In [1]: import numpy as np

In [2]: np.set_printoptions(precision=3, suppress=True, linewidth=200)

In [3]: def tidy(a):
   ...:     return np.round(a, 3) + 0
   ...: 

In [4]: data = np.load("layer11.npy")

In [5]: data
Out[5]: 
array([[  6,   0,   0,  -2,   0,  -3,  -3,   0,  -3],
       [  2,   8,  -1,  -1,  -1,  -3,  -3,   2,  -2],
       [  3,   0,   8,   2,   3,   2,   0,   0,   0],
       [  1,   0,   1,  13,   2,  -2,   0,   2,   3],
       [ -3,   3,   2,   1,   3,   3,   2,  -3,   1],
       [ -3,  -1,   0,  -1,  -1, -10,  -1,  -1,  -2],
       [  1,   0,   3,   2,   3,  -2,  -2,   2,  -2],
       [ -2,  -2,  -3,   1,  -1,   1,  -1,  -2,   0],
       [ -3,   2,  -2,   0,   1,   2,  -1,   2,   2]])

In [6]: M2 = np.array([[2, 0, 1],
   ...:     [3, 1, 3],
   ...:     [3, 3, 1],
   ...:     [2, 2, 1],
   ...:     [1, 0, 1],
   ...:     [2, 3, 0],
   ...:     [2, 3, 0],
   ...:     [0, 3, 1],
   ...:     [2, 2, 3]])

In [7]: print(data @ M2)
[[-10 -28  -5]
 [  6 -13  19]
 [ 41  34  16]
 [ 35  35  28]
 [ 26  19  12]
 [-38 -43 -15]
 [  6   3   5]
 [-18 -15 -13]
 [  1   9  10]]

In [8]: np.linalg.matrix_rank(data @ M2)
Out[8]: np.int64(3)

In [9]: np.vstack([data, M2.T]).shape
Out[9]: (12, 9)

In [10]: np.einsum("ij->j", data)
Out[10]: array([  2,  10,   8,  15,   9, -12,  -9,   2,  -3])

In [11]: E = np.load("sample2.npy")

In [12]: E
Out[12]: 
array([[  9.525,   1.86 ,  -6.728,  20.632,  -3.642,  -1.904,   8.226,   6.043,  16.031],
       [  9.181,   4.875,  -8.32 ,  20.59 ,  -3.067,  -2.367,   7.564,   4.422,  17.507],
       [  3.331,   0.873,  16.804,  14.902,  -4.119,   5.822, -17.239,   5.778,  -6.046],
       [  2.192,   2.207,  19.67 ,  15.906,  -1.817,   5.459, -15.891,   6.052,  -4.454],
       [  2.821,   1.245,  17.588,  15.61 ,  -2.068,   4.779, -16.028,   3.825,  -2.427],
       [ 10.055,   3.912,  -8.518,  20.609,  -5.472,  -2.549,   6.99 ,   5.151,  17.659],
       [  1.894,   1.225,  20.01 ,  13.818,  -1.2  ,   5.107, -16.489,   3.67 ,  -5.744],
       [  7.425,   4.23 ,  -8.988,  21.679,  -3.817,  -0.908,   7.456,   4.977,  18.621],
       [  2.189,   1.61 ,  17.942,  17.001,  -2.421,   4.466, -16.61 ,   4.336,  -6.085],
       [ -8.086, -12.421,  16.11 ,   8.045,   0.315, -10.087,  -3.939,   8.625,  -3.924],
       [  3.374,   0.701,  20.298,  15.254,  -2.711,   4.049, -15.907,   5.901,  -5.729],
       [ -8.878, -11.168,  14.618,   7.711,   1.296, -12.7  ,  -2.46 ,  10.407,  -3.816]])

In [13]: M2 = np.c_[E[:, :3] @ np.array([[-2, 1, 2], [-3, 3, -3], [-2, 0, 3]]), np.array([0, -1, 2, 1, 1, -2, -2, -2, -1, 0, 1, 0])]

In [14]: tidy(M2)
Out[14]: 
array([[-11.174,  15.105,  -6.714,   0.   ],
       [-16.347,  23.806, -21.223,  -1.   ],
       [-42.889,   5.95 ,  54.455,   2.   ],
       [-50.345,   8.813,  56.773,   1.   ],
       [-44.553,   6.556,  54.671,   1.   ],
       [-14.81 ,  21.791, -17.18 ,  -2.   ],
       [-47.483,   5.569,  60.143,  -2.   ],
       [ -9.564,  20.115, -24.804,  -2.   ],
       [-45.092,   7.019,  53.374,  -1.   ],
       [ 21.215, -45.349,  69.421,   0.   ],
       [-49.447,   5.477,  65.539,   1.   ],
       [ 22.024, -42.382,  59.602,   0.   ]])

In [15]: tidy(np.linalg.lstsq(E, M2[:, 0])[0])
Out[15]: array([-2., -3., -2.,  0.,  0.,  0.,  0.,  0.,  0.])

In [16]: tidy(np.linalg.norm(M2 - E @ np.linalg.lstsq(E, M2)[0], axis=0))
Out[16]: array([0.   , 0.   , 0.   , 2.152])

In [17]: np.linalg.matrix_rank(np.c_[E, M2])
Out[17]: np.int64(10)

In [18]: rng = np.random.default_rng(85625)

In [19]: z = rng.permutation(9)

In [20]: M2 = data[:, z] * rng.choice([-1, 1], 9)

In [21]: print(M2)
[[ -3   0  -3   3   0   0  -2   6   0]
 [ -2   1  -3   3   1  -2  -1   2  -8]
 [  0  -3   2   0  -8   0   2   3   0]
 [  3  -2  -2   0  -1  -2  13   1   0]
 [  1  -3   3  -2  -2   3   1  -3  -3]
 [ -2   1 -10   1   0   1  -1  -3   1]
 [ -2  -3  -2   2  -3  -2   2   1   0]
 [  0   1   1   1   3   2   1  -2   2]
 [  2  -1   2   1   2  -2   0  -3  -2]]

In [22]: Uu, _, Vh = np.linalg.svd(data.T @ M2)

In [23]: tidy(Uu @ Vh)
Out[23]: 
array([[ 0.,  0.,  0.,  0.,  0.,  0.,  0.,  1.,  0.],
       [ 0.,  0.,  0.,  0.,  0.,  0.,  0.,  0., -1.],
       [ 0.,  0.,  0.,  0., -1.,  0.,  0.,  0.,  0.],
       [ 0.,  0.,  0.,  0.,  0.,  0.,  1.,  0.,  0.],
       [ 0., -1.,  0.,  0.,  0.,  0.,  0.,  0.,  0.],
       [ 0.,  0.,  1.,  0.,  0.,  0.,  0.,  0.,  0.],
       [ 0.,  0.,  0., -1.,  0.,  0.,  0.,  0.,  0.],
       [ 0.,  0.,  0.,  0.,  0., -1.,  0.,  0.,  0.],
       [ 1.,  0.,  0.,  0.,  0.,  0.,  0.,  0.,  0.]])

In [24]: tidy(np.linalg.lstsq(data, M2)[0])
Out[24]: 
array([[ 0.,  0.,  0.,  0.,  0.,  0.,  0.,  1.,  0.],
       [ 0.,  0.,  0.,  0.,  0.,  0.,  0.,  0., -1.],
       [ 0.,  0.,  0.,  0., -1.,  0.,  0.,  0.,  0.],
       [ 0.,  0.,  0.,  0.,  0.,  0.,  1.,  0.,  0.],
       [ 0., -1.,  0.,  0.,  0.,  0.,  0.,  0.,  0.],
       [ 0.,  0.,  1.,  0.,  0.,  0.,  0.,  0.,  0.],
       [ 0.,  0.,  0., -1.,  0.,  0.,  0.,  0.,  0.],
       [ 0.,  0.,  0.,  0.,  0., -1.,  0.,  0.,  0.],
       [ 1.,  0.,  0.,  0.,  0.,  0.,  0.,  0.,  0.]])

In [25]: Uu, sig, Vh = np.linalg.svd(E, full_matrices=False)

In [26]: Uu.shape, sig.shape, Vh.shape
Out[26]: ((12, 9), (9,), (9, 9))

In [27]: tidy(np.sqrt((sig ** 2).sum())), tidy(np.linalg.norm(E))
Out[27]: (np.float64(106.199), np.float64(106.199))

In [28]: tidy(np.abs(Vh[0]))
Out[28]: array([0.027, 0.029, 0.646, 0.491, 0.064, 0.085, 0.507, 0.197, 0.182])

In [29]: tidy(Vh @ Vh.T)
Out[29]: 
array([[1., 0., 0., 0., 0., 0., 0., 0., 0.],
       [0., 1., 0., 0., 0., 0., 0., 0., 0.],
       [0., 0., 1., 0., 0., 0., 0., 0., 0.],
       [0., 0., 0., 1., 0., 0., 0., 0., 0.],
       [0., 0., 0., 0., 1., 0., 0., 0., 0.],
       [0., 0., 0., 0., 0., 1., 0., 0., 0.],
       [0., 0., 0., 0., 0., 0., 1., 0., 0.],
       [0., 0., 0., 0., 0., 0., 0., 1., 0.],
       [0., 0., 0., 0., 0., 0., 0., 0., 1.]])

In [30]: P = E @ np.linalg.solve(E.T @ E, E.T)

In [31]: tidy(np.linalg.eigvalsh(P))
Out[31]: array([0., 0., 0., 1., 1., 1., 1., 1., 1., 1., 1., 1.])

In [32]: tidy(np.trace(P))
Out[32]: np.float64(9.0)

In [33]: tidy(np.diag(P))
Out[33]: array([0.905, 0.555, 0.872, 0.678, 0.811, 0.832, 0.358, 0.82 , 0.911, 0.842, 0.53 , 0.886])

In [34]: np.allclose(P @ P, P)
Out[34]: True

In [35]: basis = 5 * np.array([[0.2, 1.1, 0.1, -2.0], [-1.6, 0.1, 0.5, 1.3]])

In [36]: z = rng.integers(0, 2, 34)

In [37]: m1 = basis[z] + rng.normal(size=(34, 4))

In [38]: tidy(m1)
Out[38]: 
array([[ -9.567,   1.876,   3.267,   7.662],
       [  0.926,   5.168,   1.336,  -9.364],
       [ -7.334,  -0.033,   1.838,   5.569],
       [  2.936,   6.666,   0.08 , -11.513],
       [ -9.688,   0.29 ,   2.132,   6.104],
       [  1.837,   4.548,  -0.022,  -9.697],
       [ -7.877,   0.251,   3.285,   6.753],
       [ -7.734,   0.093,   3.002,   6.78 ],
       [  1.264,   5.451,  -1.039,  -9.871],
       [  1.899,   5.868,   0.341, -11.202],
       [ -8.955,  -0.314,   1.98 ,   7.499],
       [  1.358,   4.937,   0.443, -12.076],
       [ -9.006,   2.892,   3.864,   7.479],
       [ -8.944,   0.378,   0.896,   5.946],
       [ -8.845,   1.057,   3.818,   4.843],
       [ -8.71 ,   1.043,   3.98 ,   7.038],
       [  1.366,   5.274,  -0.153, -10.051],
       [  0.83 ,   5.717,  -0.98 ,  -8.804],
       [  2.854,   7.518,   0.386, -10.005],
       [  1.354,   5.425,   1.411, -11.125],
       [  0.036,   6.097,   0.535, -10.283],
       [  1.464,   5.057,   0.412,  -9.547],
       [  0.079,   5.98 ,  -0.642,  -8.737],
       [ -7.1  ,  -0.365,   3.243,   6.991],
       [ -8.224,   0.363,   2.019,   6.611],
       [  1.995,   5.48 ,   1.721,  -9.751],
       [ -8.287,  -0.163,   3.883,   9.464],
       [ -7.991,  -0.118,   2.666,   7.847],
       [  1.151,   5.533,   0.501,  -7.825],
       [  2.098,   4.119,  -0.906, -11.241],
       [ -7.968,  -0.257,   1.516,   5.459],
       [ -7.52 ,   0.267,   3.302,   4.504],
       [ -7.742,   0.716,   1.112,   7.726],
       [ -7.348,  -0.142,   2.243,   5.333]])

In [39]: cen = m1 - m1.mean(axis=0)

In [40]: Uu, sig, Vh = np.linalg.svd(cen, full_matrices=False)

In [41]: tidy(Vh[0] * np.sign(Vh[0, np.abs(Vh[0]).argmax()]))
Out[41]: array([-0.482, -0.251,  0.122,  0.831])

In [42]: tidy(sig ** 2 / (sig ** 2).sum())
Out[42]: array([0.98 , 0.009, 0.006, 0.005])

In [43]: tidy(cen.mean(axis=0))
Out[43]: array([0., 0., 0., 0.])

In [44]: tidy((sig ** 2).sum() ** 2 / (sig ** 4).sum())
Out[44]: np.float64(1.041)

In [45]: tidy(sig)
Out[45]: array([59.034,  5.66 ,  4.545,  4.286])

In [46]: print(np.linalg.matrix_rank(cen))
4

In [47]: tidy(np.abs(Vh[-1]))
Out[47]: array([0.814, 0.146, 0.161, 0.539])

In [48]: z = rng.permutation(9)

In [49]: M2 = E[:, z] * rng.choice([-1, 1], 9)

In [50]: M2
Out[50]: 
array([[ 20.632,  -9.525,   8.226,  -3.642,  -1.86 ,   1.904,   6.043, -16.031,  -6.728],
       [ 20.59 ,  -9.181,   7.564,  -3.067,  -4.875,   2.367,   4.422, -17.507,  -8.32 ],
       [ 14.902,  -3.331, -17.239,  -4.119,  -0.873,  -5.822,   5.778,   6.046,  16.804],
       [ 15.906,  -2.192, -15.891,  -1.817,  -2.207,  -5.459,   6.052,   4.454,  19.67 ],
       [ 15.61 ,  -2.821, -16.028,  -2.068,  -1.245,  -4.779,   3.825,   2.427,  17.588],
       [ 20.609, -10.055,   6.99 ,  -5.472,  -3.912,   2.549,   5.151, -17.659,  -8.518],
       [ 13.818,  -1.894, -16.489,  -1.2  ,  -1.225,  -5.107,   3.67 ,   5.744,  20.01 ],
       [ 21.679,  -7.425,   7.456,  -3.817,  -4.23 ,   0.908,   4.977, -18.621,  -8.988],
       [ 17.001,  -2.189, -16.61 ,  -2.421,  -1.61 ,  -4.466,   4.336,   6.085,  17.942],
       [  8.045,   8.086,  -3.939,   0.315,  12.421,  10.087,   8.625,   3.924,  16.11 ],
       [ 15.254,  -3.374, -15.907,  -2.711,  -0.701,  -4.049,   5.901,   5.729,  20.298],
       [  7.711,   8.878,  -2.46 ,   1.296,  11.168,  12.7  ,  10.407,   3.816,  14.618]])

In [51]: Uu, _, Vh = np.linalg.svd(E.T @ M2)

In [52]: tidy(np.linalg.lstsq(E, M2)[0])
Out[52]: 
array([[ 0., -1.,  0.,  0.,  0.,  0.,  0.,  0.,  0.],
       [ 0.,  0.,  0.,  0., -1.,  0.,  0.,  0.,  0.],
       [ 0.,  0.,  0.,  0.,  0.,  0.,  0.,  0.,  1.],
       [ 1.,  0.,  0.,  0.,  0.,  0.,  0.,  0.,  0.],
       [ 0.,  0.,  0.,  1.,  0.,  0.,  0.,  0.,  0.],
       [ 0.,  0.,  0.,  0.,  0., -1.,  0.,  0.,  0.],
       [ 0.,  0.,  1.,  0.,  0.,  0.,  0.,  0.,  0.],
       [ 0.,  0.,  0.,  0.,  0.,  0.,  1.,  0.,  0.],
       [ 0.,  0.,  0.,  0.,  0.,  0.,  0., -1.,  0.]])

In [53]: print(tidy(Uu @ Vh))
[[ 0. -1.  0.  0.  0.  0.  0.  0.  0.]
 [ 0.  0.  0.  0. -1.  0.  0.  0.  0.]
 [ 0.  0.  0.  0.  0.  0.  0.  0.  1.]
 [ 1.  0.  0.  0.  0.  0.  0.  0.  0.]
 [ 0.  0.  0.  1.  0.  0.  0.  0.  0.]
 [ 0.  0.  0.  0.  0. -1.  0.  0.  0.]
 [ 0.  0.  1.  0.  0.  0.  0.  0.  0.]
 [ 0.  0.  0.  0.  0.  0.  1.  0.  0.]
 [ 0.  0.  0.  0.  0.  0.  0. -1.  0.]]

In [54]: M2 = m1 / np.linalg.norm(m1, axis=1, keepdims=True)

In [55]: G = M2 @ M2.T

In [56]: tidy(np.degrees(np.arccos(np.clip(G[12, 16], -1, 1))))
Out[56]: np.float64(120.197)

In [57]: tidy(np.linalg.norm(M2, axis=1))
Out[57]: array([1., 1., 1., 1., 1., 1., 1., 1., 1., 1., 1., 1., 1., 1., 1., 1., 1., 1., 1., 1., 1., 1., 1., 1., 1., 1., 1., 1., 1., 1., 1., 1., 1., 1.])

In [58]: X = np.load("data.npy")

In [59]: X
Out[59]: 
array([[  0,  -6,  -6, -10,  -3, -16,  10,   2],
       [  6,   0, -16,  12,  -5, -11,  -8,  -1],
       [  6,  16,   0, -16,  -1,  -4,  -5,   1],
       [ 10, -12,  16,   0,   3, -13,   1,  -1],
       [  3,   5,   1,  -3,   0, -16,   9,   4],
       [ 16,  11,   4,  13,  16,   0,   6,  -6],
       [-10,   8,   5,  -1,  -9,  -6,   0,  14],
       [ -2,   1,  -1,   1,  -4,   6, -14,   0]])

In [60]: # skew-symmetric

In [61]: q, vecs = np.linalg.qr(X[:, :6])[0], np.linalg.qr(X[:, 6:])[0]

In [62]: sig = np.linalg.svd(q.T @ vecs, compute_uv=False)

In [63]: (sig > 0.9).sum()
Out[63]: np.int64(2)

In [64]: tidy(np.linalg.norm(q @ q.T - vecs @ vecs.T, 2))
Out[64]: np.float64(1.0)

In [65]: tidy(np.degrees(np.arccos(sig.clip(0, 1))))
Out[65]: array([5.576, 9.188])

In [66]: tidy(sig)
Out[66]: array([0.995, 0.987])
